$ ipython --no-banner

In [1]: import numpy as np

In [2]: np.set_printoptions(precision=1, suppress=True, linewidth=200, legacy="1.25")

In [3]: def rd(a):
   ...:     return np.round(a, 1) + 0
   ...: 

In [4]: m1 = np.load("sample3.npy")

In [5]: m1
Out[5]: 
array([[ 0.3, -1.5,  0.6],
       [-0.9,  0.1,  0.5],
       [ 0.1,  1.1,  0.8],
       [-1.5,  2.1, -0.3],
       [-0.2, -0.9,  0.6],
       [ 1.1, -2.7, -1.3],
       [-0.5, -0.8, -1.5],
       [-0.5, -1.9, -0.9],
       [ 0. , -0.7, -1.2],
       [ 0.9,  1.6,  0.7],
       [ 1.2,  0.1,  0.7],
       [-0.8,  1.4,  1.7],
       [-0.1,  1.4,  0.4],
       [ 0.8, -0.7,  0.6],
       [-1.4, -0.2,  0.3],
       [-0.6,  1.1,  0.9],
       [-0.6, -1.8,  0. ],
       [-0.2, -1. , -1.1],
       [-9. , -5. , -2. ],
       [ 0.8,  0.1, -2. ],
       [ 0.9, -1.3,  1.5],
       [ 2.2, -0.7, -1.2],
       [ 0. , -0.8,  1.9],
       [ 1.2, -1.3, -0.4],
       [-0.3, -1.7, -1.1],
       [-1.8,  1.3, -0.3],
       [ 0.6, -0.2, -0.4],
       [ 0.5, -0.1, -1.4],
       [ 0.8,  0.7,  0.2],
       [ 1.6, -1.1, -0.3],
       [-0.2,  0. ,  0.6],
       [-0.1, -0.4,  1.7],
       [ 2. , -1. ,  1. ],
       [-0.6, -0.3, -0.7],
       [-1.5,  1. , -0.2]])

In [6]: Xs = m1 - m1.mean(axis=0)

In [7]: V = np.linalg.svd(Xs)[2][:1]

In [8]: B = Xs - Xs @ V.T @ V

In [9]: np.linalg.norm(B, axis=1).round(6).argmax()
Out[9]: 5

In [10]: rd(np.diag(V.T @ V))
Out[10]: array([0.8, 0.2, 0.1])

In [11]: rd(np.cov(Xs @ V.T, rowvar=False))
Out[11]: 3.9

In [12]: rd(np.linalg.norm(B) / np.linalg.norm(Xs))
Out[12]: 0.6

In [13]: rd((Xs @ V.T).std(axis=0))
Out[13]: array([1.9])

In [14]: def softmax(z):
    ...:     e = np.exp(z - z.max(axis=-1, keepdims=True))
    ...:     return e / e.sum(axis=-1, keepdims=True)
    ...: 

In [15]: rd(softmax(10 * m1[17]))
Out[15]: array([1., 0., 0.])

In [16]: rd(softmax(m1[17]))
Out[16]: array([0.5, 0.2, 0.2])

In [17]: rd(softmax(m1).sum(axis=1))
Out[17]: array([1., 1., 1., 1., 1., 1., 1., 1., 1., 1., 1., 1., 1., 1., 1., 1., 1., 1., 1., 1., 1., 1., 1., 1., 1., 1., 1., 1., 1., 1., 1., 1., 1., 1., 1.])

In [18]: scores = m1 @ m1.T / np.sqrt(3)

In [19]: softmax(scores).round(6).argmax(axis=1)
Out[19]: array([ 5, 18, 11,  3, 18,  5, 18, 18, 18,  9, 32, 11,  3, 32, 18, 11, 18, 18, 18, 19, 20, 21, 22,  5, 18, 18, 21, 19,  9,  5, 11, 22, 32, 18, 18])

In [20]: rd(softmax(scores)[17] @ m1)
Out[20]: array([-6.6, -4. , -1.7])

In [21]: Q, r_ = np.linalg.qr(m1)

In [22]: np.allclose(r_.T @ r_, m1.T @ m1)
Out[22]: True

In [23]: rd(np.abs(np.diag(r_)))
Out[23]: array([10.7,  8. ,  5.6])

In [24]: rd(Q @ r_)
Out[24]: 
array([[ 0.3, -1.5,  0.6],
       [-0.9,  0.1,  0.5],
       [ 0.1,  1.1,  0.8],
       [-1.5,  2.1, -0.3],
       [-0.2, -0.9,  0.6],
       [ 1.1, -2.7, -1.3],
       [-0.5, -0.8, -1.5],
       [-0.5, -1.9, -0.9],
       [ 0. , -0.7, -1.2],
       [ 0.9,  1.6,  0.7],
       [ 1.2,  0.1,  0.7],
       [-0.8,  1.4,  1.7],
       [-0.1,  1.4,  0.4],
       [ 0.8, -0.7,  0.6],
       [-1.4, -0.2,  0.3],
       [-0.6,  1.1,  0.9],
       [-0.6, -1.8,  0. ],
       [-0.2, -1. , -1.1],
       [-9. , -5. , -2. ],
       [ 0.8,  0.1, -2. ],
       [ 0.9, -1.3,  1.5],
       [ 2.2, -0.7, -1.2],
       [ 0. , -0.8,  1.9],
       [ 1.2, -1.3, -0.4],
       [-0.3, -1.7, -1.1],
       [-1.8,  1.3, -0.3],
       [ 0.6, -0.2, -0.4],
       [ 0.5, -0.1, -1.4],
       [ 0.8,  0.7,  0.2],
       [ 1.6, -1.1, -0.3],
       [-0.2,  0. ,  0.6],
       [-0.1, -0.4,  1.7],
       [ 2. , -1. ,  1. ],
       [-0.6, -0.3, -0.7],
       [-1.5,  1. , -0.2]])

In [25]: dist = np.linalg.norm(m1[:, None] - m1[None], axis=-1)

In [26]: rd(np.linalg.norm(m1 - m1.mean(axis=0), axis=1))
Out[26]: 
array([ 1.4,  1. ,  1.7,  2.8,  0.8,  2.9,  1.5,  1.8,  1.2,  2.4,  1.6,  2.6,  1.9,  1.2,  1.3,  1.8,  1.5,  1.2, 10.1,  2.2,  2.1,  2.6,  2. ,  1.7,  1.7,  2.4,  0.9,  1.5,  1.5,  1.9,  0.8,  1.7,
        2.5,  0.8,  1.9])

In [27]: rd(dist[17])
Out[27]: array([1.8, 2.1, 2.8, 3.5, 1.7, 2.1, 0.5, 1. , 0.4, 3.3, 2.5, 3.7, 2.8, 2. , 2. , 2.9, 1.4, 0. , 9.7, 1.7, 2.8, 2.4, 3. , 1.6, 0.7, 2.9, 1.3, 1.2, 2.4, 2. , 2. , 2.9, 3. , 0.9, 2.5])

In [28]: np.linalg.matrix_rank(dist ** 2)
Out[28]: 5

In [29]: np.flatnonzero(dist[17] < dist.mean() / 2)
Out[29]: array([ 6,  7,  8, 17, 24, 26, 27, 33])

In [30]: rd(np.linalg.norm(m1, axis=1))
Out[30]: 
array([ 1.6,  1. ,  1.4,  2.6,  1.1,  3.2,  1.8,  2.2,  1.4,  2. ,  1.4,  2.3,  1.5,  1.2,  1.4,  1.5,  1.9,  1.5, 10.5,  2.2,  2.2,  2.6,  2.1,  1.8,  2. ,  2.2,  0.7,  1.5,  1.1,  2. ,  0.6,  1.7,
        2.4,  1. ,  1.8])

In [31]: B = np.array([[3, 3, 0], [1, 2, 1], [1, 0, 1]])

In [32]: W2 = np.array([[-8, -4, 0, 0, 8, 6, -9, 6],
    ...:     [6, 4, -9, -4, -5, 3, -2, -6],
    ...:     [-1, -2, 8, -6, -4, -6, -4, -8],
    ...:     [-9, 2, 2, -7, 9, -7, 6, 8],
    ...:     [-3, -4, 3, 8, -7, -9, 6, -3],
    ...:     [-1, -7, -5, -3, 2, 3, 6, 9],
    ...:     [9, -8, -1, 7, 7, -1, -6, 2],
    ...:     [3, 5, 8, 7, 1, -1, -2, -8]])

In [33]: feats = np.block([[B, np.array([[1, -1, -2, -1, 3, 2, -1, 1],
    ...:     [1, 2, -3, 1, -3, -3, 1, -3],
    ...:     [3, -3, 1, 1, -1, -3, -3, 0]])], [np.zeros((8, 3)), W2]])

In [34]: feats
Out[34]: 
array([[ 3.,  3.,  0.,  1., -1., -2., -1.,  3.,  2., -1.,  1.],
       [ 1.,  2.,  1.,  1.,  2., -3.,  1., -3., -3.,  1., -3.],
       [ 1.,  0.,  1.,  3., -3.,  1.,  1., -1., -3., -3.,  0.],
       [ 0.,  0.,  0., -8., -4.,  0.,  0.,  8.,  6., -9.,  6.],
       [ 0.,  0.,  0.,  6.,  4., -9., -4., -5.,  3., -2., -6.],
       [ 0.,  0.,  0., -1., -2.,  8., -6., -4., -6., -4., -8.],
       [ 0.,  0.,  0., -9.,  2.,  2., -7.,  9., -7.,  6.,  8.],
       [ 0.,  0.,  0., -3., -4.,  3.,  8., -7., -9.,  6., -3.],
       [ 0.,  0.,  0., -1., -7., -5., -3.,  2.,  3.,  6.,  9.],
       [ 0.,  0.,  0.,  9., -8., -1.,  7.,  7., -1., -6.,  2.],
       [ 0.,  0.,  0.,  3.,  5.,  8.,  7.,  1., -1., -2., -8.]])

In [35]: P = m1 @ np.linalg.solve(m1.T @ m1, m1.T)

In [36]: np.trace(P)
Out[36]: 3.0

In [37]: rd(P @ m1[:, 0])
Out[37]: 
array([ 0.3, -0.9,  0.1, -1.5, -0.2,  1.1, -0.5, -0.5,  0. ,  0.9,  1.2, -0.8, -0.1,  0.8, -1.4, -0.6, -0.6, -0.2, -9. ,  0.8,  0.9,  2.2,  0. ,  1.2, -0.3, -1.8,  0.6,  0.5,  0.8,  1.6, -0.2, -0.1,
        2. , -0.6, -1.5])

In [38]: rd(np.linalg.eigvalsh(P))
Out[38]: array([0., 0., 0., 0., 0., 0., 0., 0., 0., 0., 0., 0., 0., 0., 0., 0., 0., 0., 0., 0., 0., 0., 0., 0., 0., 0., 0., 0., 0., 0., 0., 0., 1., 1., 1.])

In [39]: np.allclose(P @ P, P)
Out[39]: True

In [40]: gram = feats.T @ feats

In [41]: rd(np.linalg.eigvalsh(gram)[::-1])
Out[41]: array([754.6, 484. , 380. , 288.5, 144.9, 111.9,  49.2,  21.1,   8.4,   0.8,   0.5])

In [42]: (feats @ feats.T).shape
Out[42]: (11, 11)

In [43]: np.allclose(gram, gram.T)
Out[43]: True

In [44]: np.linalg.matrix_rank(gram)
Out[44]: 11

In [45]: u = np.array([2, 1, 2, 0, 2, 0, 0, 2, 1, 2, -1])

In [46]: B = feats + np.outer(u, np.eye(11)[0])

In [47]: np.linalg.matrix_rank(np.linalg.inv(B) - np.linalg.inv(feats), tol=1e-8)
Out[47]: 1

In [48]: np.linalg.matrix_rank(B - feats)
Out[48]: 1

In [49]: B
Out[49]: 
array([[ 5.,  3.,  0.,  1., -1., -2., -1.,  3.,  2., -1.,  1.],
       [ 2.,  2.,  1.,  1.,  2., -3.,  1., -3., -3.,  1., -3.],
       [ 3.,  0.,  1.,  3., -3.,  1.,  1., -1., -3., -3.,  0.],
       [ 0.,  0.,  0., -8., -4.,  0.,  0.,  8.,  6., -9.,  6.],
       [ 2.,  0.,  0.,  6.,  4., -9., -4., -5.,  3., -2., -6.],
       [ 0.,  0.,  0., -1., -2.,  8., -6., -4., -6., -4., -8.],
       [ 0.,  0.,  0., -9.,  2.,  2., -7.,  9., -7.,  6.,  8.],
       [ 2.,  0.,  0., -3., -4.,  3.,  8., -7., -9.,  6., -3.],
       [ 1.,  0.,  0., -1., -7., -5., -3.,  2.,  3.,  6.,  9.],
       [ 2.,  0.,  0.,  9., -8., -1.,  7.,  7., -1., -6.,  2.],
       [-1.,  0.,  0.,  3.,  5.,  8.,  7.,  1., -1., -2., -8.]])

In [50]: rd(np.linalg.det(B) / np.linalg.det(feats)), rd(1 + np.linalg.solve(feats, u)[0])
Out[50]: (2.7, 2.7)
